$ python3 -q
>>> import numpy as np
>>> np.set_printoptions(precision=3, suppress=True, linewidth=100)
>>> K = np.loadtxt("run6.csv", delimiter=",")
>>> K
array([[ 0.638, -1.989,  1.924,  0.967],
       [-0.797,  0.783, -0.317,  2.766],
       [-1.913,  1.011,  1.986, -0.61 ],
       [ 2.073,  1.846,  1.119,  0.203]])
>>> x0 = np.array([3, 0, 1, 3])
>>> rhs = K @ x0
>>> beta, lr = np.zeros(4), 1 / np.linalg.norm(K, 2) ** 2
>>> for i in range(40):
...     beta -= lr * K.T @ (K @ beta - rhs)
...     if i % 10 == 0: print(i, round(np.linalg.norm(K @ beta - rhs), 3))
... 
0 0.0
10 0.0
20 0.0
30 0.0
>>> print(beta.round(3) + 0)
[3. 0. 1. 3.]
>>> print(round(float(np.linalg.cond(K)), 3))
1.0
>>> rng = np.random.default_rng(370)
>>> z = rng.permutation(4)
>>> z
array([0, 3, 1, 2])
>>> A2 = K[z][:, z]
>>> print(np.allclose(A2, K))
False
>>> np.round(np.linalg.det(A2), 3), round(np.linalg.det(K[z]), 3)
(np.float64(-81.0), np.float64(-81.0))
>>> P = np.triu(np.array([[6, 6, 4, 2], [3, 4, 3, 1], [0, 5, 5, 0], [7, 1, 3, 5]]), 1) + np.eye(4)
>>> A2 = P @ K @ np.linalg.inv(P)
>>> print(round(np.trace(A2), 3), round(float(np.trace(K)), 3))
3.61 3.61
>>> q, vecs = np.linalg.qr(K[:, :3])[0], np.linalg.qr(K[:, 3:])[0]
>>> s = np.linalg.svd(q.T @ vecs, compute_uv=False)
>>> s.round(3) + 0
array([0.])
>>> t = rng.uniform(0, 2 * np.pi, 26)
>>> q, _ = np.linalg.qr(np.array([[0.9, -1.0], [0.5, -0.6], [-1.4, -0.8]]))
>>> E = 10 * np.c_[np.cos(t), np.sin(t)] @ q.T
>>> E
array([[ 8.41 ,  4.875, -2.348],
       [-8.308, -4.806,  2.808],
       [-5.58 , -3.119,  7.69 ],
       [-4.581, -2.838, -8.424],
       [ 8.272,  4.89 ,  2.768],
       [ 7.666,  4.569,  4.511],
       [-8.133, -4.818, -3.262],
       [-6.847, -3.889,  6.164],
       [-3.071, -1.972, -9.31 ],
       [-7.578, -4.521, -4.704],
       [-5.479, -3.058,  7.787],
       [ 3.397,  1.813, -9.229],
       [-6.764, -3.838,  6.287],
       [-4.719, -2.601,  8.424],
       [ 6.859,  3.896, -6.146],
       [-6.458, -3.651,  6.705],
       [-0.517, -0.114,  9.986],
       [ 2.39 ,  1.216, -9.634],
       [-4.251, -2.321,  8.749],
       [-8.462, -4.985, -1.885],
       [-6.832, -3.88 ,  6.186],
       [ 7.188,  4.098, -5.616],
       [-6.852, -4.121, -6.005],
       [ 8.027,  4.763,  3.59 ],
       [ 8.344,  4.927,  2.472],
       [ 3.754,  2.365,  8.962]])
>>> D = np.linalg.norm(E[:, None] - E[None], axis=-1)
>>> print((D + 1e9 * np.eye(26)).round(6).argmin(axis=1))
[21  7 10  8 24 23 19 20  3 22  2 17 20 18 21 12 18 11 13  6  7 14  9  4  4 16]
>>> D.mean(axis=1).argmax()
np.int64(11)
>>> D.shape
(26, 26)
